% ipython --no-banner

In [1]: import numpy as np

In [2]: np.set_printoptions(precision=2, suppress=True, linewidth=160, floatmode="fixed")

In [3]: other = np.array([[1, 0, 3, 1, 1, 3, 2, 1, 1, 0, 2],
   ...:     [0, 1, 2, 1, 2, 0, 2, 2, 2, 3, 1],
   ...:     [0, 3, 0, 2, 0, 1, 3, 0, 1, 3, 1],
   ...:     [1, 3, 1, 1, 2, 3, 0, 2, 2, 3, 2],
   ...:     [1, 3, 1, 2, 0, 0, 0, 3, 3, 3, 3],
   ...:     [2, 1, 2, 0, 2, 2, 3, 1, 0, 0, 0],
   ...:     [0, 1, 2, 3, 1, 3, 1, 1, 0, 2, 3],
   ...:     [0, 2, 1, 0, 0, 3, 0, 1, 2, 3, 1],
   ...:     [0, 2, 0, 1, 3, 0, 0, 3, 2, 2, 2],
   ...:     [2, 0, 1, 0, 0, 2, 2, 2, 3, 1, 0],
   ...:     [0, 2, 3, 0, 0, 2, 2, 3, 2, 3, 0]])

In [4]: W0 = np.tril(other)

In [5]: W0
Out[5]: 
array([[1, 0, 0, 0, 0, 0, 0, 0, 0, 0, 0],
       [0, 1, 0, 0, 0, 0, 0, 0, 0, 0, 0],
       [0, 3, 0, 0, 0, 0, 0, 0, 0, 0, 0],
       [1, 3, 1, 1, 0, 0, 0, 0, 0, 0, 0],
       [1, 3, 1, 2, 0, 0, 0, 0, 0, 0, 0],
       [2, 1, 2, 0, 2, 2, 0, 0, 0, 0, 0],
       [0, 1, 2, 3, 1, 3, 1, 0, 0, 0, 0],
       [0, 2, 1, 0, 0, 3, 0, 1, 0, 0, 0],
       [0, 2, 0, 1, 3, 0, 0, 3, 2, 0, 0],
       [2, 0, 1, 0, 0, 2, 2, 2, 3, 1, 0],
       [0, 2, 3, 0, 0, 2, 2, 3, 2, 3, 0]])

In [6]: np.linalg.cond(W0) > 100
Out[6]: np.True_

In [7]: round(float(np.linalg.norm(W0, 1)), 2), round(np.linalg.norm(W0, np.inf), 2)
Out[7]: (18.0, np.float64(17.0))

In [8]: np.linalg.norm(W0, axis=1).argmax()
Out[8]: np.int64(10)

In [9]: np.linalg.norm(W0, axis=0)
Out[9]: array([3.32, 6.48, 4.58, 3.87, 3.74, 5.48, 3.00, 4.80, 4.12, 3.16, 0.00])

In [10]: W0[2] @ W0[9]
Out[10]: np.int64(0)

In [11]: print(np.round(np.linalg.det(W0), 2))
0.0

In [12]: np.linalg.matrix_power(W0, 3)
Out[12]: 
array([[  1,   0,   0,   0,   0,   0,   0,   0,   0,   0,   0],
       [  0,   1,   0,   0,   0,   0,   0,   0,   0,   0,   0],
       [  0,   3,   0,   0,   0,   0,   0,   0,   0,   0,   0],
       [  3,  15,   1,   1,   0,   0,   0,   0,   0,   0,   0],
       [  5,  24,   2,   2,   0,   0,   0,   0,   0,   0,   0],
       [ 24,  61,  16,  12,   8,   8,   0,   0,   0,   0,   0],
       [ 43, 114,  35,  25,  19,  21,   1,   0,   0,   0,   0],
       [ 30,  60,  25,  12,  18,  21,   0,   1,   0,   0,   0],
       [ 37, 125,  42,  25,  30,  45,   0,  21,   8,   0,   0],
       [ 70, 188,  82,  60,  67,  89,   6,  42,  21,   1,   0],
       [ 86, 216, 104,  69,  97, 125,  14,  60,  35,   3,   0]])

In [13]: W0 @ W0
Out[13]: 
array([[ 1,  0,  0,  0,  0,  0,  0,  0,  0,  0,  0],
       [ 0,  1,  0,  0,  0,  0,  0,  0,  0,  0,  0],
       [ 0,  3,  0,  0,  0,  0,  0,  0,  0,  0,  0],
       [ 2,  9,  1,  1,  0,  0,  0,  0,  0,  0,  0],
       [ 3, 12,  2,  2,  0,  0,  0,  0,  0,  0,  0],
       [ 8, 15,  6,  4,  4,  4,  0,  0,  0,  0,  0],
       [10, 23, 12,  8,  7,  9,  1,  0,  0,  0,  0],
       [ 6, 10,  7,  0,  6,  9,  0,  1,  0,  0,  0],
       [ 4, 24,  7,  9,  6,  9,  0,  9,  4,  0,  0],
       [ 8, 17, 11,  9, 15, 18,  4, 13,  9,  1,  0],
       [10, 25, 14,  8, 12, 25,  8, 15, 13,  3,  0]])
